>>> import numpy as np
>>> np.set_printoptions(precision=2, suppress=True, linewidth=100)
>>> def tidy(a):
...     return np.round(a, 2) + 0
... 
>>> F = np.array([[-16, -1, 1, -2, 5, 5],
...     [-1, 8, 1, 4, 3, -2],
...     [1, 1, -4, 5, -8, -2],
...     [-2, 4, 5, 14, -8, -5],
...     [5, 3, -8, -8, 8, 10],
...     [5, -2, -2, -5, 10, 8]])
>>> print(tidy(np.linalg.norm(F) ** 2 / np.linalg.norm(F, 2) ** 2))
1.66
>>> print(tidy(np.linalg.norm(F, "nuc")))
73.73
>>> print(tidy(np.linalg.norm(F, axis=1)))
[17.66  9.75 10.54 18.17 18.06 14.9 ]
>>> f = np.array([3, 1, 1])
>>> print(np.correlate(F[3], F[4], "full"))
[ -20   24   98  164  -46 -264  -53  171   86  -55  -25]
>>> print(np.polyval(f, F[3]))
[ 11  53  81 603 185  71]
>>> B = F / np.sqrt((F ** 2).mean(axis=1, keepdims=True))
>>> print(tidy(B[2]))
[ 0.23  0.23 -0.93  1.16 -1.86 -0.46]
>>> print(tidy(np.linalg.norm(B, axis=1)))
[2.45 2.45 2.45 2.45 2.45 2.45]
>>> vals, vecs = np.linalg.eigh(F)
>>> print((vals > 1e-8).sum(), (vals < -1e-8).sum())
3 3
>>> print(vals.sum(), np.trace(F))
18.0 18
>>> print(np.abs(vecs[:, -1]).round(6).argmax())
3
>>> M = np.load("w.npy")
>>> print(M)
[[4. 0.]
 [0. 4.]]
>>> vals, vecs = np.linalg.eigh(M)
>>> print((vals > 1e-8).sum(), (vals < -1e-8).sum())
2 0
>>> print(vecs.T @ M @ vecs)
[[4. 0.]
 [0. 4.]]
>>> print(np.unique(vals.round(6) + 0, return_counts=True)[1])
[2]
>>> print(tidy(np.linalg.eigvalsh(M + -2 * np.eye(2))))
[2. 2.]
>>> print(vals)
[4. 4.]
>>> print(vals.sum(), np.trace(M))
8.0 8.0
>>> print(tidy(np.linalg.eigvalsh(M @ M)))
[16. 16.]
